>>> import numpy as np
>>> import numpy.linalg as la
>>> np.set_printoptions(precision=2, suppress=True, linewidth=200)
>>> def rd(a):
...     return np.round(a, 2) + 0
... 
>>> K = np.loadtxt("w.csv", delimiter=",")
>>> print(K)
[[ 3.11 -2.63  0.53 -4.36 -1.52 -0.78 -2.12 -2.06  0.92 -0.07]
 [-3.15  4.97 -2.37  1.19  0.23  0.97  1.43  0.18 -1.8   0.77]
 [ 1.67 -1.57  0.41 -2.13 -0.73 -0.43 -1.09 -0.98  0.56 -0.09]
 [ 3.12 -1.57 -0.32 -2.5  -0.93 -1.11 -2.22 -1.44 -1.83  1.89]
 [ 0.72 -1.26  0.64  0.3   0.16 -0.28 -0.26  0.24  0.18 -0.02]
 [-0.3   1.52 -1.06  1.88  0.58 -0.22  0.04  0.6  -2.82  1.96]
 [ 2.25 -1.56  0.11 -2.22 -0.79 -0.71 -1.54 -1.14 -0.45  0.74]]
>>> left, sv, VT = la.svd(K)
>>> print(np.argmax(sv[:-1] / (sv[1:] + 1e-6)) + 1)
3
>>> A2 = left[:, :3] @ np.diag(sv[:3]) @ VT[:3]
>>> print(rd(la.norm(K - A2) / la.norm(K)))
0.0
>>> print(la.matrix_rank(A2))
3
>>> print(la.matrix_rank(K, rtol=0.05))
3
>>> J = np.load("test3.npy")
>>> print(J)
[[ 2 -1  1  0 -2]
 [-1 -4 -3 -4 -1]
 [ 1 -3  4 -1  0]
 [ 0 -4 -1 -2  0]
 [-2 -1  0  0 -4]]
>>> P = np.triu(np.array([[-1, 3, 6, 3, 8],
...     [4, 1, 8, 8, -2],
...     [4, -1, 6, 0, 1],
...     [2, -4, 3, 8, 8],
...     [1, 2, -2, 5, 6]]), 1) + np.eye(5)
>>> A2 = P @ J @ la.inv(P)
>>> print(np.trace(A2), np.trace(J))
-4.0 -4
